$ ipython --no-banner

In [1]: import numpy as np

In [2]: from numpy import linalg as LA

In [3]: np.set_printoptions(precision=4, suppress=True, linewidth=200, sign=" ")

In [4]: X = np.load("arr.npy")

In [5]: print(X)
[[  0   2   3   2]
 [  0   1   1   4]
 [  0   0  11   4]
 [  0   3   1   4]
 [  0  12   0   0]
 [  0  10   0   0]
 [  0   3   1   4]
 [  0   0   7   4]
 [  0   0  11   3]
 [  0   5   7   2]
 [  0   6   5   1]
 [  0   8   0   0]
 [  0   8   3   0]
 [  0   6   5   2]
 [  0   1   7   4]
 [  0  12   0   0]
 [  0   0   3   4]
 [  0   4   3   1]
 [  0   6   1   2]
 [  0   9   0   0]
 [  0   7   0   2]
 [  0   8   0   0]]

In [6]: # rows 3 and 6 are equal

In [7]: r0 = np.array([-2, -1, 0])

In [8]: print(np.convolve(X[17], r0))
[  0  -8 -10  -5  -1   0]

In [9]: print(np.correlate(X[17], X[21], "full"))
[  0   0   0  32  24   8   0]

In [10]: print(np.polyval(r0, X[17]))
[  0 -36 -21  -3]

In [11]: x = np.array([2, 0, 3, 1])

In [12]: a = np.maximum(X @ x, 0)

In [13]: print(a)
[ 11   7  37   7   0   0   7  25  36  23  16   0   9  17  25   0  13  10   5   0   2   0]

In [14]: print(np.flatnonzero(a > 1e-9))
[  0   1   2   3   6   7   8   9  10  12  13  14  16  17  18  20]

In [15]: print(np.maximum(X @ (3 * x), 0))
[  33   21  111   21    0    0   21   75  108   69   48    0   27   51   75    0   39   30   15    0    6    0]

In [16]: left, sigma, vt = LA.svd(X)

In [17]: print(sigma)
[ 31.0937  22.0587   7.1829   0.    ]

In [18]: A2 = left[:, :3] @ np.diag(sigma[:3]) @ vt[:3]

In [19]: print(np.round(LA.norm(X - A2) / LA.norm(X), 4))
0.0

In [20]: print(A2.round(4) + 0)
[[  0.   2.   3.   2.]
 [  0.   1.   1.   4.]
 [  0.   0.  11.   4.]
 [  0.   3.   1.   4.]
 [  0.  12.   0.   0.]
 [  0.  10.   0.   0.]
 [  0.   3.   1.   4.]
 [  0.   0.   7.   4.]
 [  0.   0.  11.   3.]
 [  0.   5.   7.   2.]
 [  0.   6.   5.   1.]
 [  0.   8.   0.   0.]
 [  0.   8.   3.   0.]
 [  0.   6.   5.   2.]
 [  0.   1.   7.   4.]
 [  0.  12.   0.   0.]
 [  0.   0.   3.   4.]
 [  0.   4.   3.   1.]
 [  0.   6.   1.   2.]
 [  0.   9.   0.   0.]
 [  0.   7.   0.   2.]
 [  0.   8.   0.   0.]]
